% ipython --no-banner

In [1]: import numpy as np

In [2]: np.set_printoptions(precision=1, suppress=True, linewidth=160)

In [3]: data = np.vander(np.arange(16) - 3, 4, increasing=True)

In [4]: data
Out[4]: 
array([[   1,   -3,    9,  -27],
       [   1,   -2,    4,   -8],
       [   1,   -1,    1,   -1],
       [   1,    0,    0,    0],
       [   1,    1,    1,    1],
       [   1,    2,    4,    8],
       [   1,    3,    9,   27],
       [   1,    4,   16,   64],
       [   1,    5,   25,  125],
       [   1,    6,   36,  216],
       [   1,    7,   49,  343],
       [   1,    8,   64,  512],
       [   1,    9,   81,  729],
       [   1,   10,  100, 1000],
       [   1,   11,  121, 1331],
       [   1,   12,  144, 1728]])

In [5]: out = data / np.sqrt((data ** 2).mean(axis=1, keepdims=True))

In [6]: np.linalg.matrix_rank(out) == np.linalg.matrix_rank(data)
Out[6]: np.True_

In [7]: U, sigma, VT = np.linalg.svd(data, full_matrices=False)

In [8]: np.round(np.sqrt((sigma ** 2).sum()), 1), round(np.linalg.norm(data), 1)
Out[8]: (np.float64(2607.3), np.float64(2607.3))

In [9]: np.round(VT @ VT.T, 1) + 0
Out[9]: 
array([[1., 0., 0., 0.],
       [0., 1., 0., 0.],
       [0., 0., 1., 0.],
       [0., 0., 0., 1.]])

In [10]: sigma
Out[10]: array([2607. ,   43.3,    6.6,    2.3])

In [11]: np.allclose(U * sigma @ VT, data)
Out[11]: True

In [12]: np.abs(U[:, 0]).round(6).argmax()
Out[12]: np.int64(15)

In [13]: np.round(np.abs(VT[0]), 1) + 0
Out[13]: array([0. , 0. , 0.1, 1. ])

In [14]: U, sigma, VT = np.linalg.svd(data)

In [15]: np.argmax(sigma[:-1] / (sigma[1:] + 1e-6)) + 1
Out[15]: np.int64(1)

In [16]: sigma
Out[16]: array([2607. ,   43.3,    6.6,    2.3])

In [17]: out = U[:, :1] @ np.diag(sigma[:1]) @ VT[:1]

In [18]: round(float(np.abs(data - out).max()), 1)
Out[18]: 17.6

In [19]: np.linalg.matrix_rank(out)
Out[19]: np.int64(1)

In [20]: rng = np.random.default_rng(643)

In [21]: out = data + rng.integers(-2, 3, (16, 1)) @ rng.integers(-2, 3, (1, 4))

In [22]: out
Out[22]: 
array([[   1,   -3,    9,  -27],
       [  -3,    0,    4,  -10],
       [   5,   -3,    1,    1],
       [  -3,    2,    0,   -2],
       [   3,    0,    1,    2],
       [   3,    1,    4,    9],
       [  -3,    5,    9,   25],
       [   3,    3,   16,   65],
       [   1,    5,   25,  125],
       [  -3,    8,   36,  214],
       [   3,    6,   49,  344],
       [   1,    8,   64,  512],
       [   3,    8,   81,  730],
       [  -1,   11,  100,  999],
       [   3,   10,  121, 1332],
       [  -3,   14,  144, 1726]])

In [23]: np.round(np.linalg.svd(out - data, compute_uv=False), 1) + 0
Out[23]: array([13.6,  0. ,  0. ,  0. ])

In [24]: O, _ = np.linalg.qr(np.array([[-0.7], [-0.8], [0.5], [0.7], [-2.0], [-0.8], [-0.4], [-1.1], [-2.1]]))

In [25]: feats = O @ O.T

In [26]: feats.round(1) + 0
Out[26]: 
array([[ 0. ,  0. ,  0. ,  0. ,  0.1,  0. ,  0. ,  0.1,  0.1],
       [ 0. ,  0.1,  0. ,  0. ,  0.1,  0.1,  0. ,  0.1,  0.1],
       [ 0. ,  0. ,  0. ,  0. , -0.1,  0. ,  0. ,  0. , -0.1],
       [ 0. ,  0. ,  0. ,  0. , -0.1,  0. ,  0. , -0.1, -0.1],
       [ 0.1,  0.1, -0.1, -0.1,  0.3,  0.1,  0.1,  0.2,  0.3],
       [ 0. ,  0.1,  0. ,  0. ,  0.1,  0.1,  0. ,  0.1,  0.1],
       [ 0. ,  0. ,  0. ,  0. ,  0.1,  0. ,  0. ,  0. ,  0.1],
       [ 0.1,  0.1,  0. , -0.1,  0.2,  0.1,  0. ,  0.1,  0.2],
       [ 0.1,  0.1, -0.1, -0.1,  0.3,  0.1,  0.1,  0.2,  0.4]])

In [27]: vals, evecs = np.linalg.eigh(feats)

In [28]: x = np.array([0, 3, 1, 0, 2, 0, 1, 0, 3])

In [29]: np.round(np.linalg.eigvalsh(feats[1:, 1:]), 1) + 0
Out[29]: array([0., 0., 0., 0., 0., 0., 0., 1.])

In [30]: arr = np.loadtxt("case5.csv", delimiter=",")

In [31]: arr
Out[31]: 
array([[ 3., -2., -2.,  0.,  1.,  3.,  1.,  1.,  0.,  3., -3.,  2.,  2., -3.],
       [ 0., -2.,  1., -1.,  3.,  3., -2., -2.,  0.,  0.,  3.,  0., -1.,  3.],
       [ 0.,  0., -2.,  1.,  1., -3., -3., -3.,  3.,  3., -3.,  3.,  3.,  2.],
       [ 0.,  0.,  0., -1.,  2.,  3., -3.,  0., -2., -2.,  1., -1.,  1., -3.],
       [ 0.,  0.,  0.,  0.,  3., -1., -2.,  2.,  0.,  2.,  1.,  3., -1.,  0.],
       [ 0.,  0.,  0.,  0.,  0., -3.,  0., -1., -1., -3.,  3.,  3., -1., -1.],
       [ 0.,  0.,  0.,  0.,  0.,  0.,  1.,  2., -3.,  0.,  1.,  0., -2.,  2.],
       [ 0.,  0.,  0.,  0.,  0.,  0.,  0.,  1.,  0., -2., -1., -2.,  3.,  2.],
       [ 0.,  0.,  0.,  0.,  0.,  0.,  0.,  0.,  0.,  1.,  0., -2., -1., -2.],
       [ 0.,  0.,  0.,  0.,  0.,  0.,  0.,  0.,  0., -2., -3., -1.,  0.,  0.],
       [ 0.,  0.,  0.,  0.,  0.,  0.,  0.,  0.,  0.,  0., -3.,  3.,  3.,  0.],
       [ 0.,  0.,  0.,  0.,  0.,  0.,  0.,  0.,  0.,  0.,  0., -2., -2.,  0.],
       [ 0.,  0.,  0.,  0.,  0.,  0.,  0.,  0.,  0.,  0.,  0.,  0.,  0.,  1.],
       [ 0.,  0.,  0.,  0.,  0.,  0.,  0.,  0.,  0.,  0.,  0.,  0.,  0.,  0.]])

In [32]: np.sort(np.linalg.eigvals(arr))
Out[32]: array([-3., -3., -2., -2., -2., -2., -1.,  0.,  0.,  0.,  1.,  1.,  3.,  3.])

In [33]: U, sigma, VT = np.linalg.svd(arr)

In [34]: sigma.round(1) + 0
Out[34]: array([11.2,  8.8,  8.2,  6.9,  6.2,  5.2,  4.1,  2.9,  2.3,  2.1,  0.8,  0.1,  0. ,  0. ])

In [35]: out = U[:, :13] @ np.diag(sigma[:13]) @ VT[:13]

In [36]: round(np.abs(arr - out).max(), 1)
Out[36]: np.float64(0.0)

In [37]: round(np.linalg.norm(arr - out) / np.linalg.norm(arr), 1)
Out[37]: np.float64(0.0)

In [38]: np.linalg.matrix_rank(out)
Out[38]: np.int64(13)

In [39]: np.linalg.matrix_rank(arr, rtol=0.05)
Out[39]: np.int64(11)

In [40]: round(float(np.linalg.norm(arr - out, 2)), 1), sigma[13]
Out[40]: (0.0, np.float64(0.0))
